% ipython --no-banner

In [1]: import numpy as np

In [2]: np.set_printoptions(precision=3, suppress=True, linewidth=120, legacy="1.25")

In [3]: m1 = np.loadtxt("a.csv", delimiter=",")

In [4]: m1
Out[4]: 
array([[-2., -3.,  0.,  0.,  0., -3., -3.,  0., -3.,  0.,  0., -3.,  0.],
       [-3., -2.,  0.,  0.,  0., -3., -3.,  0., -3.,  0.,  0., -3.,  0.],
       [ 0.,  0., -2., -3., -3.,  0.,  0., -3.,  0., -3., -3.,  0., -3.],
       [ 0.,  0., -3., -2., -3.,  0.,  0., -3.,  0., -3., -3.,  0., -3.],
       [ 0.,  0., -3., -3., -2.,  0.,  0., -3.,  0., -3., -3.,  0., -3.],
       [-3., -3.,  0.,  0.,  0., -2., -3.,  0., -3.,  0.,  0., -3.,  0.],
       [-3., -3.,  0.,  0.,  0., -3., -2.,  0., -3.,  0.,  0., -3.,  0.],
       [ 0.,  0., -3., -3., -3.,  0.,  0., -2.,  0., -3., -3.,  0., -3.],
       [-3., -3.,  0.,  0.,  0., -3., -3.,  0., -2.,  0.,  0., -3.,  0.],
       [ 0.,  0., -3., -3., -3.,  0.,  0., -3.,  0., -2., -3.,  0., -3.],
       [ 0.,  0., -3., -3., -3.,  0.,  0., -3.,  0., -3., -2.,  0., -3.],
       [-3., -3.,  0.,  0.,  0., -3., -3.,  0., -3.,  0.,  0., -2.,  0.],
       [ 0.,  0., -3., -3., -3.,  0.,  0., -3.,  0., -3., -3.,  0., -2.]])

In [5]: # equal to its transpose

In [6]: U, sigma, vt = np.linalg.svd(m1)

In [7]: sigma
Out[7]: array([20., 17.,  1.,  1.,  1.,  1.,  1.,  1.,  1.,  1.,  1.,  1.,  1.])

In [8]: np.argmax(sigma[:-1] / (sigma[1:] + 1e-6)) + 1
Out[8]: 2

In [9]: out = U[:, :2] @ np.diag(sigma[:2]) @ vt[:2]

In [10]: np.linalg.matrix_rank(out)
Out[10]: 2

In [11]: np.linalg.matrix_rank(m1, rtol=0.05)
Out[11]: 5

In [12]: np.round(np.linalg.eigvalsh(m1).min(), 3)
Out[12]: -20.0

In [13]: np.all(np.linalg.eigvalsh(m1) > 0)
Out[13]: False

In [14]: try:
    ...:     np.linalg.cholesky(m1)
    ...: except np.linalg.LinAlgError as e:
    ...:     print(e)
    ...: 
Matrix is not positive definite
